>>> import numpy as np
>>> np.set_printoptions(precision=4, suppress=True, linewidth=100, sign=" ")
>>> M = np.load("x.npy")
>>> print(M)
[[ 7  3  7]
 [ 7  7  3]
 [ 3  7  7]]
>>> x = np.array([-7, -1, -4])
>>> target = M @ x
>>> print(target)
[-80 -68 -56]
>>> print(np.linalg.solve(M.T, M[1]))
[ 0.  1.  0.]
>>> print(np.linalg.solve(M, M[:, 2]))
[ 0.  0.  1.]
>>> print(np.linalg.solve(M, -1 * target))
[ 7.  1.  4.]
>>> print((M - M.T) / 2)
[[ 0. -2.  2.]
 [ 2.  0. -2.]
 [-2.  2.  0.]]
>>> print(round(float(np.linalg.det(M)), 4))
272.0
>>> print(np.allclose(M @ M.T, M.T @ M))
True
>>> print((M + M.T) / 2)
[[ 7.  5.  5.]
 [ 5.  7.  5.]
 [ 5.  5.  7.]]
>>> rng = np.random.default_rng(9544)
>>> idx = rng.permutation(3)
>>> print(idx)
[ 0  1  2]
>>> B = M[idx][:, idx]
>>> print(round(np.linalg.det(B), 4), np.round(np.linalg.det(M[idx]), 4))
272.0 272.0
>>> print(np.trace(B))
21
>>> print(B)
[[ 7  3  7]
 [ 7  7  3]
 [ 3  7  7]]
>>> print(np.sort(np.abs(np.linalg.eigvals(B))))
[  4.   4.  17.]
>>> K = np.load("w.npy")
>>> print(K)
[[-0.6439  5.2543  2.7693]
 [-0.4395  5.3471  3.2228]
 [-0.0588 -0.1528 -0.4363]
 [-0.5403  2.1133  0.1878]
 [ 0.8528 -4.5939 -1.2345]
 [-0.2078  2.7433  1.6266]
 [ 0.3741 -5.4012 -3.2584]
 [ 0.4822 -2.1273 -0.1376]
 [ 0.4363 -2.233  -0.6317]
 [-0.0393  2.8895  2.028 ]
 [ 0.1996 -2.7326 -1.6285]
 [ 0.2661 -2.6587 -1.6308]
 [-0.0918  2.7919  2.0964]
 [-0.0992  2.8543  2.0533]
 [ 0.2683 -2.4761 -1.0614]
 [-0.6233  5.0249  2.1948]
 [ 0.4415 -2.2475 -0.5384]
 [-0.7004  4.9185  1.6903]
 [-0.8333  4.5655  1.2743]
 [-0.2371  2.7791  1.6337]
 [ 0.4568 -2.1372 -0.198 ]
 [ 0.3573 -2.3103 -0.5549]
 [ 0.0356  0.0656 -0.015 ]
 [ 0.3194 -2.3712 -0.5842]
 [ 0.4016 -2.3569 -0.5593]]
>>> print(round(np.linalg.norm(K, 2) / np.linalg.norm(K), 4))
0.9882
>>> print([round(float(x), 4) for x in np.linalg.svd(K, compute_uv=False)[:3]])
[18.4311, 2.8475, 0.2524]
>>> print(np.abs(np.linalg.svd(K)[2][-1]))
[ 0.931   0.2383  0.2766]
>>> print(np.linalg.matrix_rank(K, rtol=0.1))
2
>>> Xs = K - K.mean(axis=0)
>>> vecs = np.linalg.svd(Xs)[2][:2]
>>> B = Xs - Xs @ vecs.T @ vecs
>>> print(np.round(np.cov(Xs @ vecs.T, rowvar=False), 4) + 0)
[[ 13.9797   0.    ]
 [  0.       0.3024]]
>>> print((Xs @ vecs.T).std(axis=0))
[ 3.6634  0.5388]
>>> print(np.diag(vecs.T @ vecs))
[ 0.1358  0.9426  0.9216]
>>> print(np.round(np.linalg.norm(B) / np.linalg.norm(Xs), 4))
0.0135
>>> print(np.linalg.norm(B, axis=1).round(6).argmax())
0
>>> W0 = np.loadtxt("run7.csv", delimiter=",")
>>> print(W0)
[[ 0.  1.  0.]
 [ 0.  0.  0.]
 [ 0.  1.  0.]]
>>> # null space of dimension 2
>>> left, sigma, Vh = np.linalg.svd(W0)
>>> print(np.argmax(sigma[:-1] / (sigma[1:] + 1e-6)) + 1)
1
>>> print(sigma)
[ 1.4142  0.      0.    ]
>>> B = left[:, :1] @ np.diag(sigma[:1]) @ Vh[:1]
>>> print(round(float(np.linalg.norm(W0 - B, 2)), 4), sigma[1])
0.0 0.0
>>> print(np.linalg.matrix_rank(W0, rtol=0.05))
1
>>> print(np.linalg.matrix_rank(B))
1
>>> theta = np.radians(135)
>>> Rm = np.eye(3)
>>> Rm[2, 2] = Rm[1, 1] = np.cos(theta)
>>> Rm[2, 1], Rm[1, 2] = -np.sin(theta), np.sin(theta)
>>> print(Rm)
[[ 1.      0.      0.    ]
 [ 0.     -0.7071  0.7071]
 [ 0.     -0.7071 -0.7071]]
>>> B = W0 @ Rm.T
>>> print(np.abs(B - W0).max(axis=0))
[ 0.      1.7071  0.7071]
>>> print(np.allclose(np.linalg.norm(W0, axis=1), np.linalg.norm(B, axis=1)))
True
>>> print(np.allclose(W0 @ W0.T, B @ B.T))
True
>>> print(B)
[[ 0.     -0.7071 -0.7071]
 [ 0.      0.      0.    ]
 [ 0.     -0.7071 -0.7071]]
>>> print(np.linalg.svd(W0, compute_uv=False), np.linalg.svd(B, compute_uv=False))
[ 1.4142  0.      0.    ] [ 1.4142  0.      0.    ]
>>> B = np.array([[2, 0, 0], [3, 1, 2], [0, 1, 3]])
>>> X = np.tril(B)
>>> print(X)
[[ 2  0  0]
 [ 3  1  0]
 [ 0  1  3]]
>>> print((X + X.T) / 2)
[[ 2.   1.5  0. ]
 [ 1.5  1.   0.5]
 [ 0.   0.5  3. ]]
>>> print(np.sort(np.abs(np.linalg.eigvals(X))))
[ 1.  2.  3.]
>>> print(round(np.abs(np.linalg.eigvals(X)).max(), 4))
3.0
>>> print(round(np.linalg.det(X), 4))
6.0
>>> print(np.linalg.matrix_power(X, 3))
[[  8   0   0]
 [ 21   1   0]
 [ 18  13  27]]
>>> print(np.trace(X))
6
>>> mat = np.load("layer12.npy")
>>> print(mat)
[[ -1.0815   9.7359   2.7333]
 [-16.1392  -8.5464   5.133 ]
 [-18.8446   5.7381  -8.0437]
 [  3.3507  -2.2774   0.899 ]
 [ 21.7426   3.7527  -9.6384]
 [  1.891   14.4882  -4.254 ]
 [-13.7848   0.9614   3.0284]
 [ -0.4443   3.1506  -8.7054]
 [ -2.3841  -2.0163   0.4687]
 [  4.8343  -5.9365   7.3703]]
>>> B = np.c_[mat[:, :1] @ np.array([[3]]), np.array([-1, 0, -2, 1, -1, 2, -2, -1, 2, 1])]
>>> print(B)
[[ -3.2445  -1.    ]
 [-48.4176   0.    ]
 [-56.5338  -2.    ]
 [ 10.0521   1.    ]
 [ 65.2278  -1.    ]
 [  5.673    2.    ]
 [-41.3544  -2.    ]
 [ -1.3329  -1.    ]
 [ -7.1523   2.    ]
 [ 14.5029   1.    ]]
>>> print(np.round(np.linalg.norm(B - mat @ np.linalg.lstsq(mat, B)[0], axis=0), 4) + 0)
[ 0.      3.9633]
>>> print(np.linalg.matrix_rank(B))
2
